$ python3 -q
>>> import numpy as np
>>> np.set_printoptions(precision=2, suppress=True, linewidth=200)
>>> A = np.loadtxt("w.csv", delimiter=",")
>>> A
array([[-3.,  1., -2.,  1.,  1.,  1.],
       [-3.,  1.,  1.,  0.,  1., -1.],
       [-6.,  2., -2., -2.,  2.,  0.],
       [-6.,  2.,  1., -2.,  2., -2.],
       [-6.,  2.,  0.,  2.,  2.,  1.],
       [ 0.,  1.,  2.,  0.,  0.,  1.],
       [ 0.,  2.,  1., -1.,  0.,  2.],
       [ 6.,  1.,  0.,  2., -2., -2.],
       [ 0., -1., -2.,  0.,  0.,  0.],
       [ 6.,  0., -1.,  0., -2.,  2.],
       [-3., -2.,  2., -2.,  1., -2.]])
>>> np.linalg.matrix_rank(A, rtol=0.1)
np.int64(5)
>>> U, sv, vt = np.linalg.svd(A)
>>> np.argmax(sv[:-1] / (sv[1:] + 1e-6)) + 1
np.int64(5)
>>> sv.round(2) + 0
array([15.47,  6.01,  4.56,  4.11,  3.45,  0.  ])
>>> other = U[:, :5] @ np.diag(sv[:5]) @ vt[:5]
>>> round(np.linalg.norm(A - other) / np.linalg.norm(A), 2)
np.float64(0.0)
>>> np.linalg.matrix_rank(A, rtol=0.05)
np.int64(5)
>>> round(np.abs(A - other).max(), 2)
np.float64(0.0)
>>> round(np.linalg.norm(A - other, 2), 2), round(sv[5], 2)
(np.float64(0.0), np.float64(0.0))
>>> other.round(2) + 0
array([[-3.,  1., -2.,  1.,  1.,  1.],
       [-3.,  1.,  1.,  0.,  1., -1.],
       [-6.,  2., -2., -2.,  2.,  0.],
       [-6.,  2.,  1., -2.,  2., -2.],
       [-6.,  2.,  0.,  2.,  2.,  1.],
       [ 0.,  1.,  2.,  0.,  0.,  1.],
       [ 0.,  2.,  1., -1.,  0.,  2.],
       [ 6.,  1.,  0.,  2., -2., -2.],
       [ 0., -1., -2.,  0.,  0.,  0.],
       [ 6.,  0., -1.,  0., -2.,  2.],
       [-3., -2.,  2., -2.,  1., -2.]])
>>> print(np.unique(A.round(6), axis=0).shape)
(11, 6)
>>> np.abs(np.diag(np.linalg.qr(A)[1])) > 1e-9
array([ True,  True,  True,  True, False,  True])
>>> np.round(A @ np.linalg.pinv(A) @ A, 2) + 0
array([[-3.,  1., -2.,  1.,  1.,  1.],
       [-3.,  1.,  1.,  0.,  1., -1.],
       [-6.,  2., -2., -2.,  2.,  0.],
       [-6.,  2.,  1., -2.,  2., -2.],
       [-6.,  2.,  0.,  2.,  2.,  1.],
       [ 0.,  1.,  2.,  0.,  0.,  1.],
       [ 0.,  2.,  1., -1.,  0.,  2.],
       [ 6.,  1.,  0.,  2., -2., -2.],
       [ 0., -1., -2.,  0.,  0.,  0.],
       [ 6.,  0., -1.,  0., -2.,  2.],
       [-3., -2.,  2., -2.,  1., -2.]])
>>> r = np.linalg.matrix_rank(A)
>>> r
np.int64(5)
>>> ns = np.linalg.svd(A)[2][r:].T
>>> [int(np.linalg.matrix_rank(A[:i])) for i in range(1, len(A) + 1)]
[1, 2, 3, 4, 4, 5, 5, 5, 5, 5, 5]
>>> np.round(ns[:, 0] / ns[np.abs(ns[:, 0]).round(6).argmax(), 0], 2) + 0
array([0.33, 0.  , 0.  , 0.  , 1.  , 0.  ])
>>> ns.shape
(6, 1)
>>> [int(np.linalg.matrix_rank(np.delete(A, i, axis=0))) for i in range(11)]
[5, 5, 5, 5, 5, 5, 5, 5, 5, 5, 5]
>>> np.allclose(A @ ns, 0)
True
>>> np.round(A @ ns, 2) + 0
array([[0.],
       [0.],
       [0.],
       [0.],
       [0.],
       [0.],
       [0.],
       [0.],
       [0.],
       [0.],
       [0.]])
>>> r0, r1 = A[6], A[0]
>>> r0 @ r1
np.float64(1.0)
>>> pr = (r0 @ r1) / (r0 @ r0) * r0
>>> np.outer(r0, r1)
array([[-0.,  0., -0.,  0.,  0.,  0.],
       [-6.,  2., -4.,  2.,  2.,  2.],
       [-3.,  1., -2.,  1.,  1.,  1.],
       [ 3., -1.,  2., -1., -1., -1.],
       [-0.,  0., -0.,  0.,  0.,  0.],
       [-6.,  2., -4.,  2.,  2.,  2.]])
>>> (r1 - pr) @ r0
np.float64(0.0)
>>> np.linalg.matrix_rank(np.outer(r0, r1))
np.int64(1)
>>> round(float(np.linalg.norm(r0 + r1) ** 2 + np.linalg.norm(r0 - r1) ** 2), 2)
54.0
>>> arr, _ = np.linalg.qr(np.array([[0.7, 1.4, -1.1, -2.3, 1.7],
...     [-2.3, -0.5, 0.6, -0.6, 0.7],
...     [-0.3, -1.4, -0.4, -1.3, 0.8],
...     [0.7, -1.2, 0.6, 0.4, -0.6],
...     [-0.9, 1.4, -1.3, -0.2, -0.6]]))
>>> arr.round(2) + 0
array([[-0.26, -0.49, -0.28, -0.76,  0.19],
       [ 0.86,  0.13,  0.21, -0.41,  0.19],
       [ 0.11,  0.5 , -0.82, -0.12, -0.22],
       [-0.26,  0.45,  0.01,  0.  ,  0.85],
       [ 0.34, -0.53, -0.46,  0.49,  0.39]])
>>> print(round(np.linalg.eigvals(arr).sum().real, 2))
-0.56
>>> round(np.linalg.det(2 * arr), 2), round(float(np.linalg.det(arr)), 2)
(np.float64(32.0), 1.0)
>>> print(np.linalg.eigvals(arr))
[ 0.22+0.98j  0.22-0.98j  1.  +0.j   -1.  +0.j   -1.  -0.j  ]
>>> np.round(np.einsum("ii->", arr), 2)
np.float64(-0.56)
>>> print(np.poly(arr))
[ 1.    0.56 -0.44  0.44 -0.56 -1.  ]
>>> other = np.array([[3, 1, 0, 3, 2, 1, 3, 1, 3, 1],
...     [1, 0, 1, 1, 0, 3, 1, 3, 2, 3],
...     [0, 2, 2, 2, 2, 2, 1, 3, 2, 0]])
>>> feats = np.block([[np.zeros((3, 3)), other], [other.T, np.zeros((10, 10))]])
>>> feats
array([[0., 0., 0., 3., 1., 0., 3., 2., 1., 3., 1., 3., 1.],
       [0., 0., 0., 1., 0., 1., 1., 0., 3., 1., 3., 2., 3.],
       [0., 0., 0., 0., 2., 2., 2., 2., 2., 1., 3., 2., 0.],
       [3., 1., 0., 0., 0., 0., 0., 0., 0., 0., 0., 0., 0.],
       [1., 0., 2., 0., 0., 0., 0., 0., 0., 0., 0., 0., 0.],
       [0., 1., 2., 0., 0., 0., 0., 0., 0., 0., 0., 0., 0.],
       [3., 1., 2., 0., 0., 0., 0., 0., 0., 0., 0., 0., 0.],
       [2., 0., 2., 0., 0., 0., 0., 0., 0., 0., 0., 0., 0.],
       [1., 3., 2., 0., 0., 0., 0., 0., 0., 0., 0., 0., 0.],
       [3., 1., 1., 0., 0., 0., 0., 0., 0., 0., 0., 0., 0.],
       [1., 3., 3., 0., 0., 0., 0., 0., 0., 0., 0., 0., 0.],
       [3., 2., 2., 0., 0., 0., 0., 0., 0., 0., 0., 0., 0.],
       [1., 3., 0., 0., 0., 0., 0., 0., 0., 0., 0., 0., 0.]])
>>> r = np.linalg.matrix_rank(feats)
>>> r
np.int64(6)
>>> ns = np.linalg.svd(feats)[2][r:].T
>>> np.allclose(feats @ ns, 0)
True
>>> [int(np.linalg.matrix_rank(np.delete(feats, i, axis=0))) for i in range(13)]
[5, 5, 5, 6, 6, 6, 6, 6, 6, 6, 6, 6, 6]
>>> [int(np.linalg.matrix_rank(feats[:i])) for i in range(1, len(feats) + 1)]
[1, 2, 3, 4, 5, 6, 6, 6, 6, 6, 6, 6, 6]
